$ python3 -q
>>> import numpy as np
>>> from numpy import linalg as LA
>>> np.set_printoptions(precision=3, suppress=True, linewidth=120, legacy="1.25")
>>> def rnd(a):
...     return np.round(a, 3) + 0
... 
>>> m1 = np.load("run2.npy")
>>> m1
array([[ 4, -2, -4],
       [-2,  1,  2],
       [-4,  2,  4]])
>>> w, evecs = LA.eigh(m1)
>>> rnd(w.sum()), np.trace(m1)
(9.0, 9)
>>> rnd(np.abs(evecs[:, -1]))
array([0.667, 0.333, 0.667])
>>> rnd(LA.eigvalsh(m1 @ m1))
array([ 0.,  0., 81.])
>>> rnd(w)
array([0., 0., 9.])
>>> rnd(evecs @ np.diag(w) @ evecs.T)
array([[ 4., -2., -4.],
       [-2.,  1.,  2.],
       [-4.,  2.,  4.]])
>>> (w > 1e-8).sum(), (w < -1e-8).sum()
(1, 0)
>>> np.unique(w.round(6) + 0, return_counts=True)[1]
array([2, 1])
>>> rnd(LA.svd(m1, compute_uv=False))
array([9., 0., 0.])
>>> rnd(np.trace(LA.pinv(m1) @ m1))
1.0
>>> np.unique(m1.round(6), axis=0).shape
(3, 3)
>>> np.allclose(m1[:-1].T @ LA.lstsq(m1[:-1].T, m1[-1])[0], m1[-1])
True
>>> rng = np.random.default_rng(70)
>>> X = (rng.random((4, 4)) < 0.3) + np.eye(4)
>>> X /= X.sum(axis=1, keepdims=True)
>>> rnd(X)
array([[1.   , 0.   , 0.   , 0.   ],
       [0.   , 0.333, 0.333, 0.333],
       [0.   , 0.333, 0.667, 0.   ],
       [0.25 , 0.25 , 0.25 , 0.25 ]])
>>> t = np.radians(60)
>>> Rm = np.eye(4)
>>> Rm[2, 2] = Rm[0, 0] = np.cos(t)
>>> Rm[2, 0], Rm[0, 2] = -np.sin(t), np.sin(t)
>>> rnd(Rm)
array([[ 0.5  ,  0.   ,  0.866,  0.   ],
       [ 0.   ,  1.   ,  0.   ,  0.   ],
       [-0.866,  0.   ,  0.5  ,  0.   ],
       [ 0.   ,  0.   ,  0.   ,  1.   ]])
>>> B = X @ Rm.T
>>> np.allclose(X @ X.T, B @ B.T)
True
>>> np.allclose(LA.norm(X, axis=1), LA.norm(B, axis=1))
True
>>> K = np.loadtxt("w.csv", delimiter=",")
>>> K
array([[4., 0., 0., 4., 0.],
       [4., 0., 0., 4., 0.],
       [0., 0., 0., 0., 0.]])
>>> cov = K.T @ K
>>> rnd(LA.eigvalsh(cov)[::-1])
array([64.,  0.,  0.,  0.,  0.])
>>> LA.matrix_rank(cov)
1
>>> cov
array([[32.,  0.,  0., 32.,  0.],
       [ 0.,  0.,  0.,  0.,  0.],
       [ 0.,  0.,  0.,  0.,  0.],
       [32.,  0.,  0., 32.,  0.],
       [ 0.,  0.,  0.,  0.,  0.]])
>>> (K @ K.T).shape
(3, 3)
>>> rnd(LA.svd(K, compute_uv=False) ** 2)
array([64.,  0.,  0.])
>>> J = np.loadtxt("out14.csv", delimiter=",")
>>> J
array([[ 2.,  2., -3., -3.],
       [ 3.,  0.,  2.,  0.],
       [ 0.,  0.,  0.,  0.],
       [ 3.,  0.,  2.,  0.],
       [ 2.,  2., -3., -3.],
       [ 5., -3.,  5., -3.],
       [ 0.,  0.,  0.,  0.],
       [ 0.,  0.,  0.,  0.],
       [ 0.,  0.,  0.,  0.],
       [ 0.,  1., -1., -2.],
       [ 2.,  2., -3., -3.],
       [ 2.,  2., -3., -3.],
       [ 0.,  0.,  0.,  0.],
       [-1.,  3., -6., -5.],
       [ 0.,  0.,  0.,  0.],
       [ 0.,  0.,  0.,  0.],
       [ 2., -3.,  3., -3.],
       [ 0.,  0.,  0.,  0.],
       [ 0.,  0.,  0.,  0.],
       [ 0.,  0.,  0.,  0.],
       [ 5.,  2., -1., -3.],
       [ 2., -3.,  3., -3.],
       [-3.,  1., -3., -2.],
       [ 0.,  0.,  0.,  0.],
       [-3.,  1., -3., -2.],
       [ 1.,  0., -3., -8.],
       [ 5., -3.,  5., -3.]])
>>> cov = np.cov(J, rowvar=False)
>>> np.median(J, axis=0)
array([ 0.,  0.,  0., -2.])
>>> rnd(J.std(axis=0))
array([2.018, 1.58 , 2.539, 1.959])
>>> rnd(cov)
array([[ 4.231, -1.115,  2.885, -1.   ],
       [-1.115,  2.593, -3.756, -0.315],
       [ 2.885, -3.756,  6.692,  1.679],
       [-1.   , -0.315,  1.679,  3.986]])
>>> rnd(np.polyfit(J[:, 0], J[:, 1], 1))
array([-0.264,  0.412])
>>> M = np.load("data.npy")
>>> M
array([[ 4.764,  1.217,  0.909],
       [ 3.461,  1.862, -3.091],
       [ 4.117, -0.667, -2.757],
       [-0.936,  3.303, -3.635],
       [-3.954, -1.829, -2.455],
       [-4.648,  1.469,  1.113],
       [-3.131,  1.3  , -3.675],
       [ 2.367,  1.118,  4.26 ],
       [-2.939, -2.346, -3.295],
       [-0.14 , -4.137, -2.804],
       [ 1.793, -2.896, -3.66 ],
       [-0.955, -1.111,  4.781],
       [-2.74 ,  3.789,  1.771],
       [ 0.014,  2.385,  4.394],
       [ 3.705,  1.502, -3.003],
       [-2.565, -3.068,  3.001]])
>>> O, Rm = LA.qr(M)
>>> rnd(O.T @ O)
array([[1., 0., 0.],
       [0., 1., 0.],
       [0., 0., 1.]])
>>> np.trace(O @ O.T)
3.0
>>> rnd(abs(Rm[0, 0])), rnd(LA.norm(M[:, 0]))
(12.072, 12.072)
>>> rnd(O @ Rm)
array([[ 4.764,  1.217,  0.909],
       [ 3.461,  1.862, -3.091],
       [ 4.117, -0.667, -2.757],
       [-0.936,  3.303, -3.635],
       [-3.954, -1.829, -2.455],
       [-4.648,  1.469,  1.113],
       [-3.131,  1.3  , -3.675],
       [ 2.367,  1.118,  4.26 ],
       [-2.939, -2.346, -3.295],
       [-0.14 , -4.137, -2.804],
       [ 1.793, -2.896, -3.66 ],
       [-0.955, -1.111,  4.781],
       [-2.74 ,  3.789,  1.771],
       [ 0.014,  2.385,  4.394],
       [ 3.705,  1.502, -3.003],
       [-2.565, -3.068,  3.001]])
>>> np.allclose(Rm.T @ Rm, M.T @ M)
True
>>> rnd(np.abs(np.diag(Rm)))
array([12.072,  9.367, 12.636])
>>> P = M @ LA.solve(M.T @ M, M.T)
>>> rnd(LA.eigvalsh(P))
array([0., 0., 0., 0., 0., 0., 0., 0., 0., 0., 0., 0., 0., 1., 1., 1.])
>>> np.trace(P)
3.0
>>> np.allclose(P @ P, P)
True
>>> LA.matrix_rank(np.eye(16) - P)
13
>>> vec = np.array([2, 3, 0])
>>> y = M @ vec
>>> rnd(LA.lstsq(M, y)[0])
array([2., 3., 0.])
>>> rnd(LA.solve(M.T @ M, M.T @ y))
array([2., 3., 0.])
>>> y = y + 0.3 * rng.normal(size=16)
>>> rnd(y)
array([ 13.636,  12.356,   6.13 ,   8.336, -13.331,  -4.554,  -2.136,   7.846, -12.468, -12.492,  -4.858,  -5.111,
         5.402,   6.993,  12.182, -14.653])
>>> beta, *_ = LA.lstsq(M, y)
>>> rnd(beta)
array([ 1.997,  2.988, -0.043])
>>> beta.round()
array([ 2.,  3., -0.])
>>> rnd(M.T @ (y - M @ beta))
array([0., 0., 0.])
>>> [round(float(LA.norm(LA.solve(M.T @ M + lam * np.eye(3), M.T @ y))), 2) for lam in (0, 1, 10, 100)]
[3.59, 3.56, 3.29, 1.92]
>>> W0 = 0.5 ** np.abs(np.subtract.outer(np.arange(4), np.arange(4)))
>>> W0
array([[1.   , 0.5  , 0.25 , 0.125],
       [0.5  , 1.   , 0.5  , 0.25 ],
       [0.25 , 0.5  , 1.   , 0.5  ],
       [0.125, 0.25 , 0.5  , 1.   ]])
>>> np.trace(X)
2.25
>>> rnd(X @ X)
array([[1.   , 0.   , 0.   , 0.   ],
       [0.083, 0.306, 0.417, 0.194],
       [0.   , 0.333, 0.556, 0.111],
       [0.312, 0.229, 0.312, 0.146]])
>>> rnd(np.sort(np.abs(LA.eigvals(X))))
array([0.   , 0.289, 0.961, 1.   ])
>>> rnd(LA.det(X))
0.0
>>> np.allclose(X @ X.T, X.T @ X)
False
>>> rnd(np.abs(LA.eigvals(X)).max())
1.0
>>> rnd((X - X.T) / 2)
array([[ 0.   ,  0.   ,  0.   , -0.125],
       [ 0.   ,  0.   ,  0.   ,  0.042],
       [ 0.   ,  0.   ,  0.   , -0.125],
       [ 0.125, -0.042,  0.125,  0.   ]])
>>> low = LA.cholesky(W0)
>>> LA.eigvalsh(W0).min() > 0
True
>>> rnd(low)
array([[1.   , 0.   , 0.   , 0.   ],
       [0.5  , 0.866, 0.   , 0.   ],
       [0.25 , 0.433, 0.866, 0.   ],
       [0.125, 0.217, 0.433, 0.866]])
>>> np.allclose(low, low.T)
False
>>> rnd((low - low.T) / 2)
array([[ 0.   , -0.25 , -0.125, -0.062],
       [ 0.25 ,  0.   , -0.217, -0.108],
       [ 0.125,  0.217,  0.   , -0.217],
       [ 0.062,  0.108,  0.217,  0.   ]])
>>> rnd((low + low.T) / 2)
array([[1.   , 0.25 , 0.125, 0.062],
       [0.25 , 0.866, 0.217, 0.108],
       [0.125, 0.217, 0.866, 0.217],
       [0.062, 0.108, 0.217, 0.866]])
>>> rnd(low @ low)
array([[1.   , 0.   , 0.   , 0.   ],
       [0.933, 0.75 , 0.   , 0.   ],
       [0.683, 0.75 , 0.75 , 0.   ],
       [0.45 , 0.563, 0.75 , 0.75 ]])
>>> vec = np.array([0, 8, 7, 9])
>>> h = np.maximum(W0 @ vec, 0)
>>> h
array([ 6.875, 13.75 , 15.5  , 14.5  ])
>>> rnd(np.tanh(W0 @ vec))
array([1., 1., 1., 1.])
>>> np.maximum(W0 @ (3 * vec), 0)
array([20.625, 41.25 , 46.5  , 43.5  ])
>>> rnd(W0.T @ h)
array([19.438, 28.562, 31.344, 26.547])
>>> arr = np.load("case18.npy")
>>> arr
array([[0, 3, 0],
       [3, 0, 3],
       [0, 3, 0]])
>>> t = np.radians(90)
>>> Rm = np.eye(3)
>>> Rm[0, 0] = Rm[2, 2] = np.cos(t)
>>> Rm[0, 2], Rm[2, 0] = -np.sin(t), np.sin(t)
>>> rnd(Rm)
array([[ 0.,  0., -1.],
       [ 0.,  1.,  0.],
       [ 1.,  0.,  0.]])
>>> B = arr @ Rm.T
>>> rnd(LA.svd(arr, compute_uv=False)), rnd(LA.svd(B, compute_uv=False))
(array([4.243, 4.243, 0.   ]), array([4.243, 4.243, 0.   ]))
>>> np.abs(B - arr).max(axis=0)
array([6., 0., 0.])
>>> rnd(LA.det(Rm)), np.trace(Rm)
(1.0, 1.0)
>>> F = np.load("test7.npy")
>>> F
array([[ 3,  3,  8,  1],
       [ 3,  1, 14,  0],
       [ 1,  0, 18,  0],
       [ 5,  2, 10,  1],
       [ 0,  2, 14,  0],
       [ 3,  3,  8,  1],
       [ 5,  2, 10,  1],
       [ 3,  1, 14,  0],
       [ 1,  2, 12,  0],
       [ 0,  2, 14,  0],
       [ 3,  3,  8,  1],
       [ 3,  3,  8,  1],
       [ 3,  3,  8,  1],
       [ 3,  3,  8,  1],
       [ 1,  2, 12,  0],
       [ 1,  4,  6,  1],
       [ 3,  3,  8,  1],
       [ 1,  0, 18,  0],
       [ 1,  4,  6,  1],
       [ 1,  0, 18,  0],
       [ 0,  3, 10,  0],
       [ 3,  1, 14,  0],
       [ 3,  3,  8,  1],
       [ 5,  2, 10,  1],
       [ 5,  2, 10,  1]])
>>> dist = LA.norm(F[:, None] - F[None], axis=-1)
>>> rnd(dist[17])
array([10.677,  4.583,  0.   ,  9.22 ,  4.583, 10.677,  9.22 ,  4.583,  6.325,  4.583, 10.677, 10.677, 10.677, 10.677,
        6.325, 12.689, 10.677,  0.   , 12.689,  0.   ,  8.602,  4.583, 10.677,  9.22 ,  9.22 ])
>>> rnd(LA.norm(F, axis=1))
array([ 9.11 , 14.353, 18.028, 11.402, 14.142,  9.11 , 11.402, 14.353, 12.207, 14.142,  9.11 ,  9.11 ,  9.11 ,  9.11 ,
       12.207,  7.348,  9.11 , 18.028,  7.348, 18.028, 10.44 , 14.353,  9.11 , 11.402, 11.402])
>>> LA.matrix_rank(dist ** 2)
6
>>> np.flatnonzero(dist[17] < dist.mean() / 2)
array([ 2, 17, 19])
>>> rnd(LA.norm(F - F.mean(axis=0), axis=1))
array([3.166, 3.356, 7.517, 2.811, 3.917, 3.166, 2.811, 3.356, 1.839, 3.917, 3.166, 3.166, 3.166, 3.166, 1.839, 5.49 ,
       3.166, 7.517, 5.49 , 7.517, 2.775, 3.356, 3.166, 2.811, 2.811])
>>> dist.mean(axis=1).argmax()
2
>>> dist.shape
(25, 25)
>>> Xc = F - F.mean(axis=0)
>>> Uu, sv, vt = LA.svd(Xc, full_matrices=False)
>>> rnd(sv ** 2 / (sv ** 2).sum())
array([0.862, 0.135, 0.002, 0.001])
>>> rnd(sv)
array([19.034,  7.545,  0.983,  0.546])
>>> rnd(Xc.mean(axis=0))
array([0., 0., 0., 0.])
>>> LA.matrix_rank(Xc)
4
>>> (np.sign(Uu[:, 0]) == np.sign(Uu[0, 0])).astype(int)
array([1, 0, 0, 1, 0, 1, 1, 0, 0, 0, 1, 1, 1, 1, 0, 1, 1, 0, 1, 0, 1, 0, 1, 1, 1])
>>> np.searchsorted(np.cumsum(sv ** 2) / (sv ** 2).sum(), 0.9) + 1
2
>>> rnd((sv ** 2).sum() ** 2 / (sv ** 4).sum())
1.315
>>> np.abs(vt[0]).argmax()
2
